In [1]: import numpy as np

In [2]: np.set_printoptions(precision=3, suppress=True, linewidth=160, floatmode="fixed")

In [3]: F = np.load("arr.npy")

In [4]: print(F)
[[-0.400 -0.300 -5.100 -0.200 -0.700]
 [-1.000  0.700 -0.900 -0.600  1.200]
 [-1.400 -1.300 -4.200 -0.700 -0.500]]

In [5]: r0, v = F[1], F[0]

In [6]: print(round(float(r0 @ v), 3))
4.06

In [7]: pr = (r0 @ v) / (r0 @ r0) * r0

In [8]: print(pr)
[-0.990  0.693 -0.891 -0.594  1.188]

In [9]: print(v - pr)
[ 0.590 -0.993 -4.209  0.394 -1.888]

In [10]: print(round(float((v - pr) @ r0), 3))
-0.0

In [11]: data = np.loadtxt("sample13.csv", delimiter=",")

In [12]: print(data)
[[ 0.855 -0.435 -0.145 -0.242]
 [-0.435 -0.306 -0.435 -0.726]
 [-0.145 -0.435  0.855 -0.242]
 [-0.242 -0.726 -0.242  0.597]]

In [13]: x0 = np.array([5, 5, 7, 6])

In [14]: target = data @ x0

In [15]: print(target)
[ -0.371 -11.113   1.629  -2.952]

In [16]: print(np.linalg.solve(data, target))
[5.000 5.000 7.000 6.000]

In [17]: print(np.round(np.linalg.solve(data, data[:, 0]), 3) + 0)
[1.000 0.000 0.000 0.000]

In [18]: print(np.linalg.solve(data, target + data[:, 3]))
[5.000 5.000 7.000 7.000]

In [19]: x0 = np.array([-1, -2, 0, 3])

In [20]: print(4 - np.linalg.matrix_rank(data - np.eye(4), tol=1e-8))
3

In [21]: print(np.abs(np.linalg.eigvals(data)))
[1.000 1.000 1.000 1.000]

In [22]: print(np.sort(np.abs(np.degrees(np.angle(np.linalg.eigvals(data))))))
[  0.000   0.000   0.000 180.000]

In [23]: print(np.round(np.linalg.det(data), 3))
-1.0

In [24]: print(np.linalg.inv(data))
[[ 0.855 -0.435 -0.145 -0.242]
 [-0.435 -0.306 -0.435 -0.726]
 [-0.145 -0.435  0.855 -0.242]
 [-0.242 -0.726 -0.242  0.597]]

In [25]: print(np.round(data.T @ (data @ x0), 3) + 0)
[-1.000 -2.000  0.000  3.000]

In [26]: def softmax(z):
    ...:     e = np.exp(z - z.max(axis=-1, keepdims=True))
    ...:     return e / e.sum(axis=-1, keepdims=True)
    ...: 

In [27]: print(softmax(data[2]))
[0.186 0.139 0.506 0.169]

In [28]: print(softmax(data).sum(axis=1))
[1.000 1.000 1.000 1.000]

In [29]: att = data @ data.T / np.sqrt(4)

In [30]: print(softmax(att)[2] @ data)
[-0.013 -0.470  0.126 -0.166]

In [31]: print(softmax(att).round(6).argmax(axis=1))
[0 1 2 3]

In [32]: J = np.loadtxt("run4.csv", delimiter=",")

In [33]: print(J)
[[ -4.000  -9.000  -4.000   7.000]
 [ -1.000  -9.000  -4.000  11.000]
 [  1.000  -9.000   3.000   6.000]
 [ -4.000 -12.000   1.000   8.000]
 [ -6.000  -5.000   4.000  13.000]
 [-14.000   3.000  12.000  15.000]
 [ -9.000  -1.000  11.000  14.000]
 [ -3.000 -10.000  15.000  10.000]
 [  3.000  -9.000  13.000  14.000]
 [  6.000  -8.000  16.000   8.000]
 [ -2.000 -14.000  16.000  16.000]
 [ -2.000 -21.000  11.000   8.000]
 [  0.000 -16.000  11.000  15.000]
 [  7.000 -19.000  15.000  24.000]
 [  9.000 -12.000   8.000  27.000]
 [ 18.000 -10.000   0.000  36.000]
 [ 21.000 -14.000   1.000  27.000]
 [ 16.000 -12.000   4.000  32.000]
 [ 20.000 -14.000   7.000  38.000]
 [ 18.000  -8.000  16.000  29.000]]

In [34]: cent = J[[17, 14]].astype(float)

In [35]: for _ in range(3):
    ...:     z = np.linalg.norm(J[:, None] - cent, axis=-1).argmin(axis=1)
    ...:     cent = np.array([J[z == j].mean(axis=0) for j in range(2)])
    ...: 

In [36]: print(z)
[1 1 1 1 1 1 1 1 1 1 1 1 1 0 0 0 0 0 0 0]

In [37]: print(np.abs(cent[1] - cent[0]).argmax())
3

In [38]: print(cent[1] - cent[0])
[-18.264   3.484   0.791 -19.275]

In [39]: print(cent)
[[ 15.571 -12.714   7.286  30.429]
 [ -2.692  -9.231   8.077  11.154]]
